% ipython --no-banner

In [1]: import numpy as np

In [2]: import numpy.linalg as la

In [3]: np.set_printoptions(precision=1, suppress=True, linewidth=140)

In [4]: def rnd(a):
   ...:     return np.round(a, 1) + 0
   ...: 

In [5]: out = np.array([[3, 0], [3, 3]])

In [6]: C = np.array([[2, -2, -1], [-2, -1, -2], [-1, 1, -1]])

In [7]: feats = np.kron(out, C)

In [8]: feats
Out[8]: 
array([[ 6, -6, -3,  0,  0,  0],
       [-6, -3, -6,  0,  0,  0],
       [-3,  3, -3,  0,  0,  0],
       [ 6, -6, -3,  6, -6, -3],
       [-6, -3, -6, -6, -3, -6],
       [-3,  3, -3, -3,  3, -3]])

In [9]: x0 = np.array([1, 1, 3, 1, 2, 2])

In [10]: a = np.maximum(feats @ x0, 0)

In [11]: a
Out[11]: array([0, 0, 0, 0, 0, 0])

In [12]: np.maximum(feats @ x0, 0) - np.maximum(-feats @ x0, 0)
Out[12]: array([ -9, -27,  -9, -21, -51, -12])

In [13]: np.maximum(feats @ (3 * x0), 0)
Out[13]: array([0, 0, 0, 0, 0, 0])

In [14]: rng = np.random.default_rng(5889)

In [15]: out = feats + rng.integers(-2, 3, (6, 5)) @ rng.integers(-2, 3, (5, 6))

In [16]: out
Out[16]: 
array([[ -4,  -8,  -7,   2,  -6,   8],
       [  7,  -3,  -3,   1,   3,  -3],
       [  0,   0,   3,   1,  -1,   1],
       [  8, -16,   0,  10, -12,  -1],
       [-10,  -3,  -2,  -9,  -1, -10],
       [  3,  -3,  -9,   0,  -1,   3]])

In [17]: la.matrix_rank(out - feats, tol=1e-8)
Out[17]: np.int64(5)

In [18]: out - feats
Out[18]: 
array([[-10,  -2,  -4,   2,  -6,   8],
       [ 13,   0,   3,   1,   3,  -3],
       [  3,  -3,   6,   1,  -1,   1],
       [  2, -10,   3,   4,  -6,   2],
       [ -4,   0,   4,  -3,   2,  -4],
       [  6,  -6,  -6,   3,  -4,   6]])

In [19]: rnd(la.svd(out - feats, compute_uv=False))
Out[19]: array([20.2, 18.2, 11. ,  4. ,  1.9,  0. ])

In [20]: X = np.load("out14.npy")

In [21]: X
Out[21]: 
array([[ 1, -1, -2,  2],
       [ 2,  1, -1, -2],
       [-2,  2,  1, -1],
       [-1, -2,  2,  1]])

In [22]: X.ravel(order="F")
Out[22]: array([ 1,  2, -2, -1, -1,  1,  2, -2, -2, -1,  1,  2,  2, -2, -1,  1])

In [23]: print(X.reshape(-1, 2))
[[ 1 -1]
 [-2  2]
 [ 2  1]
 [-1 -2]
 [-2  2]
 [ 1 -1]
 [-1 -2]
 [ 2  1]]

In [24]: X.reshape(2, -1)
Out[24]: 
array([[ 1, -1, -2,  2,  2,  1, -1, -2],
       [-2,  2,  1, -1, -1, -2,  2,  1]])

In [25]: t3 = X.reshape(4, 2, -1)

In [26]: t3.transpose(1, 0, 2)
Out[26]: 
array([[[ 1, -1],
        [ 2,  1],
        [-2,  2],
        [-1, -2]],

       [[-2,  2],
        [-1, -2],
        [ 1, -1],
        [ 2,  1]]])

In [27]: print(np.einsum("ihd,jhd->hij", t3, t3).shape)
(2, 4, 4)

In [28]: arr = np.load("data.npy")

In [29]: arr
Out[29]: 
array([[0.5, 0.5, 0. ],
       [0. , 1. , 0. ],
       [0. , 0. , 1. ]])

In [30]: la.matrix_rank(arr - arr[0, 0] * np.eye(3))
Out[30]: np.int64(2)

In [31]: [int(la.matrix_rank(la.matrix_power(arr, p))) for p in range(1, 4)]
Out[31]: [3, 3, 3]

In [32]: np.flatnonzero(la.matrix_power((arr != 0) + (arr.T != 0) + np.eye(3), 3)[1])
Out[32]: array([0, 1])

In [33]: w1 = np.array([[-3, 1], [0, -1], [-2, -2]])

In [34]: coef = np.array([0, 1])

In [35]: H = np.maximum(arr @ w1 + coef, 0)

In [36]: rnd((H > 0).mean(axis=0))
Out[36]: array([0. , 0.3])

In [37]: (H > 0).astype(int)
Out[37]: 
array([[0, 1],
       [0, 0],
       [0, 0]])

In [38]: C = np.array([[1, 1, 3], [3, 2, 2]])

In [39]: (H @ C).round(6).argmax(axis=1)
Out[39]: array([0, 0, 0])

In [40]: w1 @ C
Out[40]: 
array([[  0,  -1,  -7],
       [ -3,  -2,  -2],
       [ -8,  -6, -10]])

In [41]: H @ C
Out[41]: 
array([[3., 2., 2.],
       [0., 0., 0.],
       [0., 0., 0.]])

In [42]: A = -3 * np.eye(3) + np.eye(3, k=1)

In [43]: print(A)
[[-3.  1.  0.]
 [ 0. -3.  1.]
 [ 0.  0. -3.]]

In [44]: f, r1 = A[1], A[0]

In [45]: print(f @ f)
10.0

In [46]: f @ r1
Out[46]: np.float64(-3.0)

In [47]: pr = (f @ r1) / (f @ f) * f

In [48]: rnd(r1 - pr)
Out[48]: array([-3. ,  0.1,  0.3])

In [49]: rnd(pr)
Out[49]: array([ 0. ,  0.9, -0.3])

In [50]: out = la.invert(feats)
Traceback (most recent call last):
  Cell In[50], line 1
    out = la.invert(feats)
AttributeError: module 'numpy.linalg' has no attribute 'invert'


In [51]: out = la.inv(feats)

In [52]: rnd(feats @ out)
Out[52]: 
array([[1., 0., 0., 0., 0., 0.],
       [0., 1., 0., 0., 0., 0.],
       [0., 0., 1., 0., 0., 0.],
       [0., 0., 0., 1., 0., 0.],
       [0., 0., 0., 0., 1., 0.],
       [0., 0., 0., 0., 0., 1.]])

In [53]: np.allclose(out, feats.T)
Out[53]: False

In [54]: (np.abs(out) > 1e-9).astype(int)
Out[54]: 
array([[1, 1, 1, 0, 0, 0],
       [0, 1, 1, 0, 0, 0],
       [1, 0, 1, 0, 0, 0],
       [1, 1, 1, 1, 1, 1],
       [0, 1, 1, 0, 1, 1],
       [1, 0, 1, 1, 0, 1]])

In [55]: rnd(la.inv(out))
Out[55]: 
array([[ 6., -6., -3.,  0.,  0.,  0.],
       [-6., -3., -6.,  0.,  0.,  0.],
       [-3.,  3., -3.,  0.,  0.,  0.],
       [ 6., -6., -3.,  6., -6., -3.],
       [-6., -3., -6., -6., -3., -6.],
       [-3.,  3., -3., -3.,  3., -3.]])

In [56]: rnd(out)
Out[56]: 
array([[ 0.1, -0.1,  0.1,  0. ,  0. ,  0. ],
       [ 0. , -0.1,  0.2,  0. ,  0. ,  0. ],
       [-0.1,  0. , -0.2,  0. ,  0. ,  0. ],
       [-0.1,  0.1, -0.1,  0.1, -0.1,  0.1],
       [ 0. ,  0.1, -0.2,  0. , -0.1,  0.2],
       [ 0.1,  0. ,  0.2, -0.1,  0. , -0.2]])

In [57]: rnd(la.cond(feats))
Out[57]: np.float64(9.8)

In [58]: f = np.array([0, 2])

In [59]: np.polyval(f, A[0])
Out[59]: array([2., 2., 2.])

In [60]: np.array([np.convolve(row, f, "same") for row in A])
Out[60]: 
array([[ 0., -6.,  2.],
       [ 0.,  0., -6.],
       [ 0.,  0.,  0.]])

In [61]: np.convolve(A[0], f)
Out[61]: array([ 0., -6.,  2.,  0.])

In [62]: np.correlate(A[0], A[2], "full")
Out[62]: array([ 9., -3.,  0.,  0.,  0.])

In [63]: out = la.inv(A)

In [64]: np.allclose(out, A.T)
Out[64]: False

In [65]: print((np.abs(out) > 1e-9).astype(int))
[[1 1 1]
 [0 1 1]
 [0 0 1]]

In [66]: rnd(la.det(A) * out)
Out[66]: 
array([[9., 3., 1.],
       [0., 9., 3.],
       [0., 0., 9.]])

In [67]: rnd(out)
Out[67]: 
array([[-0.3, -0.1,  0. ],
       [ 0. , -0.3, -0.1],
       [ 0. ,  0. , -0.3]])

In [68]: rnd(la.slogdet(A)[0])
Out[68]: np.float64(-1.0)

In [69]: O, vecs = la.qr(A[:, :2])[0], la.qr(A[:, 2:])[0]

In [70]: s = la.svd(O.T @ vecs, compute_uv=False)

In [71]: rnd(s)
Out[71]: array([0.3])

In [72]: rnd(np.degrees(np.arccos(s.clip(0, 1))))
Out[72]: array([71.6])

In [73]: mat = np.array([[16, 16, 14, 24, 24, 21],
    ...:     [12, 8, 16, 18, 12, 24],
    ...:     [8, 0, 16, 12, 0, 24],
    ...:     [16, 16, 14, 8, 8, 7],
    ...:     [12, 8, 16, 6, 4, 8],
    ...:     [8, 0, 16, 4, 0, 8]])

In [74]: mat
Out[74]: 
array([[16, 16, 14, 24, 24, 21],
       [12,  8, 16, 18, 12, 24],
       [ 8,  0, 16, 12,  0, 24],
       [16, 16, 14,  8,  8,  7],
       [12,  8, 16,  6,  4,  8],
       [ 8,  0, 16,  4,  0,  8]])

In [75]: out = la.inv(mat)

In [76]: mat @ out
Out[76]: 
array([[1., 0., 0., 0., 0., 0.],
       [0., 1., 0., 0., 0., 0.],
       [0., 0., 1., 0., 0., 0.],
       [0., 0., 0., 1., 0., 0.],
       [0., 0., 0., 0., 1., 0.],
       [0., 0., 0., 0., 0., 1.]])

In [77]: rnd(la.slogdet(mat)[0])
Out[77]: np.float64(-1.0)

In [78]: rnd(la.inv(out))
Out[78]: 
array([[16., 16., 14., 24., 24., 21.],
       [12.,  8., 16., 18., 12., 24.],
       [ 8.,  0., 16., 12.,  0., 24.],
       [16., 16., 14.,  8.,  8.,  7.],
       [12.,  8., 16.,  6.,  4.,  8.],
       [ 8.,  0., 16.,  4.,  0.,  8.]])

In [79]: print(rnd(out))
[[-0.5  1.  -0.6  1.5 -3.   1.7]
 [ 0.2 -0.6  0.3 -0.8  1.7 -1. ]
 [ 0.2 -0.5  0.2 -0.8  1.5 -0.8]
 [ 1.  -2.   1.1 -1.   2.  -1.1]
 [-0.5  1.1 -0.7  0.5 -1.1  0.7]
 [-0.5  1.  -0.5  0.5 -1.   0.5]]

In [80]: m1 = np.load("run17.npy")

In [81]: m1
Out[81]: 
array([[-3, -1, -1, -6, -2, -2],
       [-3, -2, -1, -6, -4, -2],
       [-3, -2, -1, -6, -4, -2],
       [-9, -3, -3, -3, -1, -1],
       [-9, -6, -3, -3, -2, -1],
       [-9, -6, -3, -3, -2, -1]])

In [82]: Uu, s, vt = la.svd(m1)

In [83]: vecs = vt[:(s > 1e-8).sum()]

In [84]: x0 = m1[1] + -3 * m1[3] + rng.integers(2) * np.eye(6)[4]

In [85]: x0
Out[85]: array([24.,  7.,  8.,  3., -1.,  1.])

In [86]: rnd(la.norm(x0 - vecs.T @ vecs @ x0))
Out[86]: np.float64(0.0)

In [87]: print(np.allclose(vecs.T @ vecs @ x0, x0))
True

In [88]: rnd(vecs.T @ vecs)
Out[88]: 
array([[0.9, 0. , 0.3, 0. , 0. , 0. ],
       [0. , 1. , 0. , 0. , 0. , 0. ],
       [0.3, 0. , 0.1, 0. , 0. , 0. ],
       [0. , 0. , 0. , 0.9, 0. , 0.3],
       [0. , 0. , 0. , 0. , 1. , 0. ],
       [0. , 0. , 0. , 0.3, 0. , 0.1]])

In [89]: rnd(np.diag(vecs.T @ vecs))
Out[89]: array([0.9, 1. , 0.1, 0.9, 1. , 0.1])

In [90]: np.unique(m1.round(6), axis=0).shape
Out[90]: (4, 6)

In [91]: np.abs(np.diag(la.qr(m1)[1])) > 1e-9
Out[91]: array([ True,  True, False,  True, False, False])

In [92]: la.matrix_rank(m1)
Out[92]: np.int64(4)

In [93]: print(m1.sum(axis=0))
[-36 -20 -12 -27 -15  -9]

In [94]: rnd(m1.mean(axis=0))
Out[94]: array([-6. , -3.3, -2. , -4.5, -2.5, -1.5])

In [95]: print(m1.shape)
(6, 6)

In [96]: print(rnd(la.svd(m1, compute_uv=False)))
[22.4  8.6  2.6  1.   0.   0. ]

In [97]: W0 = np.maximum(np.array([[-7, -6],
    ...:     [-4, 1],
    ...:     [2, 0],
    ...:     [6, 8],
    ...:     [-3, 2],
    ...:     [-2, -7],
    ...:     [6, -2],
    ...:     [8, 5],
    ...:     [-2, -9],
    ...:     [-6, -7],
    ...:     [-2, -7],
    ...:     [1, -1],
    ...:     [7, 5],
    ...:     [3, 2],
    ...:     [-6, -2],
    ...:     [5, 4]]) @ np.array([[-5, 2, 4], [-1, -5, -3]]) + np.array([1, 5, 3]), 0)

In [98]: W0
Out[98]: 
array([[42, 21,  0],
       [20,  0,  0],
       [ 0,  9, 11],
       [ 0,  0,  3],
       [14,  0,  0],
       [18, 36, 16],
       [ 0, 27, 33],
       [ 0,  0, 20],
       [20, 46, 22],
       [38, 28,  0],
       [18, 36, 16],
       [ 0, 12, 10],
       [ 0,  0, 16],
       [ 0,  1,  9],
       [33,  3,  0],
       [ 0,  0, 11]])

In [99]: out = np.c_[W0[:, :1] @ np.array([[1]]), np.array([3, 1, 3, 2, 1, 3, 2, 3, 1, 1, 0, 1, 0, 2, 2, 0])]

In [100]: out
Out[100]: 
array([[42,  3],
       [20,  1],
       [ 0,  3],
       [ 0,  2],
       [14,  1],
       [18,  3],
       [ 0,  2],
       [ 0,  3],
       [20,  1],
       [38,  1],
       [18,  0],
       [ 0,  1],
       [ 0,  0],
       [ 0,  2],
       [33,  2],
       [ 0,  0]])

In [101]: print(rnd(la.norm(out - W0 @ la.lstsq(W0, out)[0], axis=0)))
[0.  4.5]

In [102]: la.matrix_rank(np.c_[W0, out])
Out[102]: np.int64(4)

In [103]: rnd(la.norm(la.qr(W0)[0].T @ out, axis=0) ** 2 / ((out ** 2).sum(axis=0) + 1e-12))
Out[103]: array([1. , 0.6])

In [104]: P = W0 @ la.solve(W0.T @ W0, W0.T)

In [105]: rnd(np.diag(P))
Out[105]: array([0.3, 0.1, 0. , 0. , 0.1, 0.2, 0.4, 0.3, 0.3, 0.3, 0.2, 0. , 0.2, 0.1, 0.3, 0.1])

In [106]: rnd(np.trace(P))
Out[106]: np.float64(3.0)

In [107]: la.matrix_rank(np.eye(16) - P)
Out[107]: np.int64(13)

In [108]: print(np.allclose(P @ P, P))
True
